$ python -q
>>> import numpy as np
>>> np.set_printoptions(precision=2, suppress=True, linewidth=160, legacy="1.25")
>>> tidy = lambda a: np.round(a, 2) + 0
>>> mat = np.load("out7.npy")
>>> mat
array([[ 0,  0,  5,  3,  0,  0,  0,  1,  0],
       [ 0,  0,  2, 15,  2,  5,  0,  0, 16],
       [ 0,  0,  2,  0,  0,  0,  0,  7,  0],
       [ 0,  0,  0, 17,  0,  0,  4,  0,  0],
       [ 3,  0,  3,  0,  0,  0,  0, 10,  0],
       [ 0,  0,  2,  6,  0,  1,  0,  0,  3],
       [ 5,  0,  0,  0,  0,  0,  0,  6,  0],
       [ 0,  0,  0, 15,  2,  1,  0,  0,  9],
       [ 0,  0,  0,  9,  0,  0,  0,  0,  0],
       [ 0,  0,  1, 12,  0,  0,  2,  0,  0],
       [ 0,  4,  1, 14,  0,  0,  8,  0,  0],
       [ 0,  3,  1, 23,  0,  0,  7,  0,  3],
       [ 0,  1,  5,  9,  0,  0,  1,  0,  1],
       [ 5,  0,  0,  6,  3,  0,  0,  0,  0],
       [ 0,  0,  0,  4,  0,  0,  0,  1,  0],
       [ 3,  0,  0,  2,  0,  0,  1,  5,  0],
       [ 0,  0,  0, 11,  0,  0,  1,  0,  0]])
>>> tidy(np.linalg.norm(mat))
53.93
>>> K = np.load("arr.npy")
>>> K
array([[0, 0, 0, 0, 0, 0, 0, 0, 0, 0, 0],
       [0, 1, 0, 0, 0, 0, 0, 0, 0, 0, 0],
       [2, 2, 0, 0, 0, 0, 0, 0, 0, 0, 0],
       [1, 2, 0, 2, 0, 0, 0, 0, 0, 0, 0],
       [0, 2, 1, 0, 1, 0, 0, 0, 0, 0, 0],
       [1, 1, 0, 0, 1, 0, 0, 0, 0, 0, 0],
       [2, 0, 2, 1, 1, 2, 2, 0, 0, 0, 0],
       [1, 2, 0, 1, 0, 0, 1, 2, 0, 0, 0],
       [2, 1, 1, 1, 1, 0, 2, 1, 2, 0, 0],
       [1, 1, 2, 2, 1, 1, 0, 1, 1, 1, 0],
       [2, 2, 2, 1, 1, 0, 0, 2, 1, 2, 1]])
>>> np.abs(np.diag(np.linalg.qr(K)[1])) > 1e-9
array([ True,  True,  True,  True,  True,  True,  True,  True,  True,  True, False])
>>> tidy(K @ np.linalg.pinv(K) @ K)
array([[0., 0., 0., 0., 0., 0., 0., 0., 0., 0., 0.],
       [0., 1., 0., 0., 0., 0., 0., 0., 0., 0., 0.],
       [2., 2., 0., 0., 0., 0., 0., 0., 0., 0., 0.],
       [1., 2., 0., 2., 0., 0., 0., 0., 0., 0., 0.],
       [0., 2., 1., 0., 1., 0., 0., 0., 0., 0., 0.],
       [1., 1., 0., 0., 1., 0., 0., 0., 0., 0., 0.],
       [2., 0., 2., 1., 1., 2., 2., 0., 0., 0., 0.],
       [1., 2., 0., 1., 0., 0., 1., 2., 0., 0., 0.],
       [2., 1., 1., 1., 1., 0., 2., 1., 2., 0., 0.],
       [1., 1., 2., 2., 1., 1., 0., 1., 1., 1., 0.],
       [2., 2., 2., 1., 1., 0., 0., 2., 1., 2., 1.]])
>>> tidy(np.trace(np.linalg.pinv(K) @ K))
10.0
>>> Uu, s, VT = np.linalg.svd(K)
>>> vecs = VT[:(s > 1e-8).sum()]
>>> rng = np.random.default_rng(5)
>>> x = K[8] + 5 * K[1] + rng.integers(2) * np.eye(11)[2]
>>> x
array([2., 6., 2., 1., 1., 0., 2., 1., 2., 0., 0.])
>>> np.linalg.matrix_rank(np.vstack([K, x]))
10
>>> tidy(np.diag(vecs.T @ vecs))
array([1.  , 1.  , 1.  , 1.  , 1.  , 0.94, 0.94, 0.98, 0.96, 0.67, 0.51])
>>> x = np.array([-2, 2, 3, 3, -2, -1, -2, -1, 0, -3, -3])
>>> np.sign((K @ x).round(6))
array([ 0,  1,  0,  1,  1, -1, -1,  1, -1,  1, -1])
>>> np.linalg.norm(K @ x) <= np.linalg.norm(K, 2) * np.linalg.norm(x) + 1e-9
True
>>> z = rng.permutation(11)
>>> z
array([ 9,  8,  1,  3,  2,  4,  6,  7,  0, 10,  5])
>>> B = K[z][:, z]
>>> np.trace(B)
12
>>> tidy(np.sort(np.abs(np.linalg.eigvals(B))))
array([0., 0., 0., 1., 1., 1., 1., 2., 2., 2., 2.])
>>> [round(float(x), 2) for x in np.linalg.svd(K, compute_uv=False)[:3]]
[8.48, 3.82, 2.94]
>>> np.linalg.cond(K) > 100
True
>>> np.linalg.matrix_rank(K, rtol=0.1)
7
>>> tidy(np.linalg.norm(K, 2) / np.linalg.norm(K))
0.8
>>> np.argsort(-np.linalg.norm(K, axis=0).round(6), kind="stable")[:3]
array([1, 0, 2])
>>> Q, _ = np.linalg.qr(np.array([[1.8, 0.2, 1.2, 0.1, -0.7, -0.5, -1.2, 1.4, -0.7, 1.8],
...     [-0.9, -0.7, 1.2, 2.4, -1.2, 0.3, -0.3, -0.8, -0.1, 1.5],
...     [0.1, -0.8, 0.5, 0.8, -0.1, -0.3, 1.7, 0.7, 0.9, -1.7],
...     [-0.9, -0.2, -0.6, -2.6, 0.0, -0.2, 0.0, 0.3, 0.4, -0.7],
...     [-0.4, 0.2, 1.9, -0.9, 3.4, -1.2, 0.4, -0.7, 1.6, 0.0],
...     [-0.1, 0.4, 0.4, 0.0, 1.3, -1.7, -0.5, 0.1, -0.8, 0.5],
...     [0.1, 0.7, 0.5, 0.0, 0.9, 0.3, -0.3, -1.2, -0.5, 0.1],
...     [0.2, -0.1, 2.8, 0.6, -0.1, -1.0, 0.3, 0.6, 0.9, -1.5],
...     [0.1, 0.0, 1.5, -0.2, 0.8, 0.5, 1.6, -0.3, -0.4, 0.4],
...     [0.4, -0.2, -1.0, -0.6, -0.9, -0.8, 0.0, 0.1, 1.1, -2.1]]))
>>> w = np.array([8, 0, 1, 5, 8, 7, 8, 7, 8, 7])
>>> E = Q @ np.diag(w) @ Q.T
>>> tidy(E)
array([[ 7.64, -0.49, -0.63, -0.24, -0.57,  0.11,  0.21, -0.91, -0.46,  0.11],
       [-0.49,  5.27, -2.02,  1.14,  0.  ,  0.63,  0.98, -1.57, -0.54, -0.06],
       [-0.63, -2.02,  4.62, -0.4 ,  0.74,  1.47,  2.15, -0.89, -0.08, -0.71],
       [-0.24,  1.14, -0.4 ,  6.26, -0.31,  0.33,  0.46,  0.18, -0.05, -0.59],
       [-0.57,  0.  ,  0.74, -0.31,  5.7 , -0.76, -1.15, -2.03, -1.36,  0.82],
       [ 0.11,  0.63,  1.47,  0.33, -0.76,  6.54, -1.23, -0.46,  0.18,  0.67],
       [ 0.21,  0.98,  2.15,  0.46, -1.15, -1.23,  5.04, -0.05, -0.08,  1.06],
       [-0.91, -1.57, -0.89,  0.18, -2.03, -0.46, -0.05,  4.94, -1.45,  0.96],
       [-0.46, -0.54, -0.08, -0.05, -1.36,  0.18, -0.08, -1.45,  6.69,  0.54],
       [ 0.11, -0.06, -0.71, -0.59,  0.82,  0.67,  1.06,  0.96,  0.54,  6.29]])
>>> t = np.radians(15)
>>> Rm = np.eye(10)
>>> Rm[3, 3] = Rm[9, 9] = np.cos(t)
>>> Rm[3, 9], Rm[9, 3] = -np.sin(t), np.sin(t)
>>> tidy(Rm)
array([[ 1.  ,  0.  ,  0.  ,  0.  ,  0.  ,  0.  ,  0.  ,  0.  ,  0.  ,  0.  ],
       [ 0.  ,  1.  ,  0.  ,  0.  ,  0.  ,  0.  ,  0.  ,  0.  ,  0.  ,  0.  ],
       [ 0.  ,  0.  ,  1.  ,  0.  ,  0.  ,  0.  ,  0.  ,  0.  ,  0.  ,  0.  ],
       [ 0.  ,  0.  ,  0.  ,  0.97,  0.  ,  0.  ,  0.  ,  0.  ,  0.  , -0.26],
       [ 0.  ,  0.  ,  0.  ,  0.  ,  1.  ,  0.  ,  0.  ,  0.  ,  0.  ,  0.  ],
       [ 0.  ,  0.  ,  0.  ,  0.  ,  0.  ,  1.  ,  0.  ,  0.  ,  0.  ,  0.  ],
       [ 0.  ,  0.  ,  0.  ,  0.  ,  0.  ,  0.  ,  1.  ,  0.  ,  0.  ,  0.  ],
       [ 0.  ,  0.  ,  0.  ,  0.  ,  0.  ,  0.  ,  0.  ,  1.  ,  0.  ,  0.  ],
       [ 0.  ,  0.  ,  0.  ,  0.  ,  0.  ,  0.  ,  0.  ,  0.  ,  1.  ,  0.  ],
       [ 0.  ,  0.  ,  0.  ,  0.26,  0.  ,  0.  ,  0.  ,  0.  ,  0.  ,  0.97]])
>>> B = E @ Rm.T
>>> np.allclose(np.linalg.norm(E, axis=1), np.linalg.norm(B, axis=1))
True
>>> tidy(B)
array([[ 7.64, -0.49, -0.63, -0.26, -0.57,  0.11,  0.21, -0.91, -0.46,  0.05],
       [-0.49,  5.27, -2.02,  1.11,  0.  ,  0.63,  0.98, -1.57, -0.54,  0.23],
       [-0.63, -2.02,  4.62, -0.2 ,  0.74,  1.47,  2.15, -0.89, -0.08, -0.79],
       [-0.24,  1.14, -0.4 ,  6.21, -0.31,  0.33,  0.46,  0.18, -0.05,  1.05],
       [-0.57,  0.  ,  0.74, -0.51,  5.7 , -0.76, -1.15, -2.03, -1.36,  0.71],
       [ 0.11,  0.63,  1.47,  0.15, -0.76,  6.54, -1.23, -0.46,  0.18,  0.73],
       [ 0.21,  0.98,  2.15,  0.17, -1.15, -1.23,  5.04, -0.05, -0.08,  1.14],
       [-0.91, -1.57, -0.89, -0.08, -2.03, -0.46, -0.05,  4.94, -1.45,  0.97],
       [-0.46, -0.54, -0.08, -0.19, -1.36,  0.18, -0.08, -1.45,  6.69,  0.51],
       [ 0.11, -0.06, -0.71, -2.2 ,  0.82,  0.67,  1.06,  0.96,  0.54,  5.93]])
>>> np.allclose(E @ E.T, B @ B.T)
True
>>> B = np.array([[4, -2, -9], [8, 5, 0], [9, -6, -3]])
>>> basis = np.array([[0]])
>>> M = np.block([[B, np.array([[4], [-5], [-5]])], [np.zeros((1, 3)), basis]])
>>> M
array([[ 4., -2., -9.,  4.],
       [ 8.,  5.,  0., -5.],
       [ 9., -6., -3., -5.],
       [ 0.,  0.,  0.,  0.]])
>>> tidy(np.linalg.norm(M) ** 2 / np.linalg.norm(M, 2) ** 2)
1.72
>>> tidy(np.linalg.norm(M[3] - M[0]))
10.82
>>> tidy(np.linalg.norm(M[3], 1)), tidy(np.linalg.norm(M[3], np.inf))
(0.0, 0.0)
>>> np.allclose(K, K.T)
False
>>> tidy(np.abs(np.linalg.eigvals(K)).max())
2.0
>>> np.allclose(K @ K.T, K.T @ K)
False
>>> tidy(np.linalg.det(K))
0.0
>>> (K - K.T) / 2
array([[ 0. ,  0. , -1. , -0.5,  0. , -0.5, -1. , -0.5, -1. , -0.5, -1. ],
       [ 0. ,  0. , -1. , -1. , -1. , -0.5,  0. , -1. , -0.5, -0.5, -1. ],
       [ 1. ,  1. ,  0. ,  0. , -0.5,  0. , -1. ,  0. , -0.5, -1. , -1. ],
       [ 0.5,  1. ,  0. ,  0. ,  0. ,  0. , -0.5, -0.5, -0.5, -1. , -0.5],
       [ 0. ,  1. ,  0.5,  0. ,  0. , -0.5, -0.5,  0. , -0.5, -0.5, -0.5],
       [ 0.5,  0.5,  0. ,  0. ,  0.5,  0. , -1. ,  0. ,  0. , -0.5,  0. ],
       [ 1. ,  0. ,  1. ,  0.5,  0.5,  1. ,  0. , -0.5, -1. ,  0. ,  0. ],
       [ 0.5,  1. ,  0. ,  0.5,  0. ,  0. ,  0.5,  0. , -0.5, -0.5, -1. ],
       [ 1. ,  0.5,  0.5,  0.5,  0.5,  0. ,  1. ,  0.5,  0. , -0.5, -0.5],
       [ 0.5,  0.5,  1. ,  1. ,  0.5,  0.5,  0. ,  0.5,  0.5,  0. , -1. ],
       [ 1. ,  1. ,  1. ,  0.5,  0.5,  0. ,  0. ,  1. ,  0.5,  1. ,  0. ]])
>>> K @ K
array([[ 0,  0,  0,  0,  0,  0,  0,  0,  0,  0,  0],
       [ 0,  1,  0,  0,  0,  0,  0,  0,  0,  0,  0],
       [ 0,  2,  0,  0,  0,  0,  0,  0,  0,  0,  0],
       [ 2,  6,  0,  4,  0,  0,  0,  0,  0,  0,  0],
       [ 2,  6,  1,  0,  1,  0,  0,  0,  0,  0,  0],
       [ 0,  3,  1,  0,  1,  0,  0,  0,  0,  0,  0],
       [11, 10,  5,  4,  5,  4,  4,  0,  0,  0,  0],
       [ 5,  8,  2,  5,  1,  2,  4,  4,  0,  0,  0],
       [12, 11,  7,  7,  5,  4,  9,  4,  4,  0,  0],
       [11, 16,  4,  8,  4,  1,  3,  4,  3,  1,  0],
       [13, 19,  8, 10,  5,  2,  4,  9,  5,  4,  1]])
>>> tidy(np.sort(np.abs(np.linalg.eigvals(K))))
array([0., 0., 0., 1., 1., 1., 1., 2., 2., 2., 2.])
>>> x = np.array([1, 2, 0, 2])
>>> a = np.maximum(M @ x, 0)
>>> a
array([8., 8., 0., 0.])
>>> Uu, s, VT = np.linalg.svd(M)
>>> np.argmax(s[:-1] / (s[1:] + 1e-6)) + 1
3
>>> B = Uu[:, :3] @ np.diag(s[:3]) @ VT[:3]
>>> tidy(np.abs(M - B).max())
0.0
>>> tidy(B)
array([[ 4., -2., -9.,  4.],
       [ 8.,  5.,  0., -5.],
       [ 9., -6., -3., -5.],
       [ 0.,  0.,  0.,  0.]])
>>> np.linalg.matrix_rank(B)
3
>>> m1 = np.diag(np.array([1, -1, -3, -3, -3, 1, -3]))
>>> m1
array([[ 1,  0,  0,  0,  0,  0,  0],
       [ 0, -1,  0,  0,  0,  0,  0],
       [ 0,  0, -3,  0,  0,  0,  0],
       [ 0,  0,  0, -3,  0,  0,  0],
       [ 0,  0,  0,  0, -3,  0,  0],
       [ 0,  0,  0,  0,  0,  1,  0],
       [ 0,  0,  0,  0,  0,  0, -3]])
>>> B = np.array([[0, 5, -1],
...     [-1, 4, 4],
...     [-5, -5, -4],
...     [1, -1, -5],
...     [-5, -2, -5],
...     [1, 5, 4],
...     [0, -3, 5],
...     [2, 4, 0],
...     [-4, -3, 1],
...     [4, 5, -1]])
>>> np.linalg.matrix_rank(np.vstack([E, B.T]))
10
>>> np.vstack([E, B.T]).shape
(13, 10)
